% ipython --no-banner

In [1]: import numpy as np

In [2]: from numpy import linalg as LA

In [3]: np.set_printoptions(precision=2, suppress=True, linewidth=140, legacy="1.25")

In [4]: def tidy(a):
   ...:     return np.round(a, 2) + 0
   ...: 

In [5]: X = np.array([[-0.6, 0.1, 0.2], [-1.0, -1.1, 2.4], [-1.3, -1.5, 0.6]])

In [6]: W1 = np.array([[2, 2, -4], [6, 1, -3], [-6, -2, 3]])

In [7]: c = np.array([1, 1, 2])

In [8]: H = np.maximum(X @ W1 + c, 0)

In [9]: print(H)
[[ 0.   0.   4.7]
 [ 0.   0.  16.5]
 [ 0.   0.  13.5]]

In [10]: Z = np.array([[-3, 2], [3, 2], [-2, -2]])

In [11]: H @ Z
Out[11]: 
array([[ -9.4,  -9.4],
       [-33. , -33. ],
       [-27. , -27. ]])

In [12]: W0 = np.diag(10 * np.array([0, 1, 2, 2])) + np.array([[1, 3, -5, -5], [-4, 0, -4, -4], [-3, -2, 2, 5], [-2, 2, 0, -5]])

In [13]: W0
Out[13]: 
array([[ 1,  3, -5, -5],
       [-4, 10, -4, -4],
       [-3, -2, 22,  5],
       [-2,  2,  0, 15]])

In [14]: vec = np.array([3, 2, 0, 3])

In [15]: h = np.maximum(W0 @ vec, 0)

In [16]: W0 * (h > 1e-9)[:, None]
Out[16]: 
array([[ 0,  0,  0,  0],
       [ 0,  0,  0,  0],
       [-3, -2, 22,  5],
       [-2,  2,  0, 15]])

In [17]: print(np.maximum(W0 @ vec, 0) - np.maximum(-W0 @ vec, 0))
[-6 -4  2 43]

In [18]: vec = np.array([9, 6, 3, 3])

In [19]: y = W0 @ vec

In [20]: c, lr = np.zeros(4), 1 / LA.norm(W0, 2) ** 2

In [21]: for i in range(10):
    ...:     c -= lr * W0.T @ (W0 @ c - y)
    ...:     if i % 2 == 0: print(i, round(LA.norm(W0 @ c - y), 2))
    ...: 
0 24.36
2 16.77
4 13.93
6 12.81
8 12.33

In [22]: tidy(LA.cond(W0))
Out[22]: 23.01

In [23]: data = np.load("out13.npy")

In [24]: data
Out[24]: 
array([[5, 5, 7],
       [4, 4, 6],
       [0, 0, 2],
       [5, 5, 7],
       [5, 5, 7]])

In [25]: LA.matrix_rank(data, rtol=0.1)
Out[25]: 1

In [26]: LA.cond(data) > 100
Out[26]: True

In [27]: tidy(LA.norm(data, 2) / LA.norm(data))
Out[27]: 1.0

In [28]: [round(float(x), 2) for x in LA.svd(data, compute_uv=False)[:3]]
Out[28]: [19.16, 1.43, 0.0]

In [29]: Uu, sv, Vt = LA.svd(data)

In [30]: tidy(sv)
Out[30]: array([19.16,  1.43,  0.  ])

In [31]: A2 = Uu[:, :2] @ np.diag(sv[:2]) @ Vt[:2]

In [32]: tidy(LA.norm(data - A2, 2)), tidy(sv[2])
Out[32]: (0.0, 0.0)

In [33]: LA.matrix_rank(data, rtol=0.05)
Out[33]: 2

In [34]: tidy(np.abs(data - A2).max())
Out[34]: 0.0

In [35]: LA.matrix_rank(A2)
Out[35]: 2

In [36]: np.unique(data.round(6), axis=0).shape
Out[36]: (3, 3)

In [37]: tidy(np.trace(LA.pinv(data) @ data))
Out[37]: 2.0

In [38]: np.allclose(data[:-1].T @ LA.lstsq(data[:-1].T, data[-1])[0], data[-1])
Out[38]: True

In [39]: r = LA.matrix_rank(data)

In [40]: r
Out[40]: 2

In [41]: null = LA.svd(data)[2][r:].T

In [42]: tidy(null @ null.T)
Out[42]: 
array([[ 0.5, -0.5,  0. ],
       [-0.5,  0.5,  0. ],
       [ 0. ,  0. ,  0. ]])

In [43]: print(tidy(data @ null))
[[0.]
 [0.]
 [0.]
 [0.]
 [0.]]

In [44]: [int(LA.matrix_rank(np.delete(data, i, axis=0))) for i in range(5)]
Out[44]: [2, 2, 2, 2, 2]

In [45]: null.shape
Out[45]: (3, 1)

In [46]: E = np.load("w.npy")

In [47]: E
Out[47]: 
array([[-5, -3,  0],
       [ 0, -5,  5],
       [ 0,  0,  4]])

In [48]: A2 = E[0, 0] * E[1:] - np.outer(E[1:, 0], E[0])

In [49]: A2
Out[49]: 
array([[  0,  25, -25],
       [  0,   0, -20]])

In [50]: np.flatnonzero(~A2.round(6).any(axis=1))
Out[50]: array([], dtype=int64)

In [51]: LA.matrix_rank(A2), LA.matrix_rank(E)
Out[51]: (2, 3)

In [52]: w, vecs = LA.eig(E)

In [53]: np.prod(w)
Out[53]: 100.0

In [54]: tidy(np.sort(LA.eigvals(E.T)))
Out[54]: array([-5., -5.,  4.])

In [55]: print(tidy(np.sort(LA.eigvals(LA.inv(E)))))
[-0.2  -0.2   0.25]

In [56]: LA.matrix_power(E, 2)
Out[56]: 
array([[ 25,  30, -15],
       [  0,  25,  -5],
       [  0,   0,  16]])

In [57]: tidy(np.abs(LA.eigvals(E)).max())
Out[57]: 5.0
